In [1]: import numpy as np

In [2]: np.set_printoptions(precision=3, suppress=True, linewidth=100)

In [3]: arr = np.array([[13, 1, -1], [1, 2, -2], [-1, -2, 2]])

In [4]: w1 = np.array([[-3, -3], [2, 1], [3, -3]])

In [5]: c = np.array([7, -4])

In [6]: act = np.maximum(arr @ w1 + c, 0)

In [7]: print(np.linalg.matrix_rank(act))
2

In [8]: print((act > 0).mean(axis=0))
[0.667 0.333]

In [9]: cent = np.array([[1, 5], [4, -1]])

In [10]: print((act @ cent).round(6).argmax(axis=1))
[0 1 1]

In [11]: print(w1 @ cent)
[[-15 -12]
 [  6   9]
 [ -9  18]]

In [12]: Y = np.array([[1, 3, 3], [3, 1, 0]])

In [13]: cent = np.kron(Y, arr)

In [14]: print(np.linalg.matrix_rank(cent))
4

In [15]: print(cent)
[[13  1 -1 39  3 -3 39  3 -3]
 [ 1  2 -2  3  6 -6  3  6 -6]
 [-1 -2  2 -3 -6  6 -3 -6  6]
 [39  3 -3 13  1 -1  0  0  0]
 [ 3  6 -6  1  2 -2  0  0  0]
 [-3 -6  6 -1 -2  2  0  0  0]]

In [16]: Uu, sigma, vt = np.linalg.svd(arr)

In [17]: V = vt[:(sigma > 1e-8).sum()]

In [18]: rng = np.random.default_rng(51015)

In [19]: x = arr[0] + 2 * arr[1] + rng.integers(2) * np.eye(3)[1]

In [20]: print(x)
[15.  5. -5.]

In [21]: print(np.round(V.T @ V, 3) + 0)
[[ 1.   0.   0. ]
 [ 0.   0.5 -0.5]
 [ 0.  -0.5  0.5]]

In [22]: print(round(np.linalg.norm(x - V.T @ V @ x), 3))
0.0

In [23]: print(np.linalg.matrix_rank(np.vstack([arr, x])))
2

In [24]: print([round(float(x), 3) for x in np.linalg.svd(arr, compute_uv=False)[:3]])
[13.217, 3.783, 0.0]

In [25]: print(np.linalg.cond(arr) > 100)
True

In [26]: print(np.argsort(-np.linalg.norm(arr, axis=0).round(6), kind="stable")[:3])
[0 1 2]

In [27]: print(round(np.linalg.norm(arr, 2) / np.linalg.norm(arr), 3))
0.961

In [28]: print(np.linalg.matrix_rank(arr, rtol=0.1))
2

In [29]: F = np.array([[0, 3, 3], [5, 4, 2], [5, 2, 1], [5, 5, 4], [3, 0, 4], [4, 3, 3]])

In [30]: F[-1] = F[0] + -1 * F[1]

In [31]: print(F)
[[ 0  3  3]
 [ 5  4  2]
 [ 5  2  1]
 [ 5  5  4]
 [ 3  0  4]
 [-5 -1  1]]

In [32]: def softmax(z):
    ...:     e = np.exp(z - z.max(axis=-1, keepdims=True))
    ...:     return e / e.sum(axis=-1, keepdims=True)
    ...: 

In [33]: print(softmax(F).sum(axis=1))
[1. 1. 1. 1. 1. 1.]

In [34]: print(softmax(F[0]))
[0.024 0.488 0.488]

In [35]: print(softmax(F[0] + 5))
[0.024 0.488 0.488]

In [36]: scores = F @ F.T / np.sqrt(3)

In [37]: print(softmax(scores)[0] @ F)
[4.972 4.983 3.983]

In [38]: print(np.round(softmax(scores + np.triu(np.full(scores.shape, -np.inf), 1)), 3) + 0)
[[1.    0.    0.    0.    0.    0.   ]
 [0.    1.    0.    0.    0.    0.   ]
 [0.    0.947 0.053 0.    0.    0.   ]
 [0.    0.001 0.    0.999 0.    0.   ]
 [0.    0.009 0.001 0.96  0.03  0.   ]
 [0.    0.    0.    0.    0.    1.   ]]
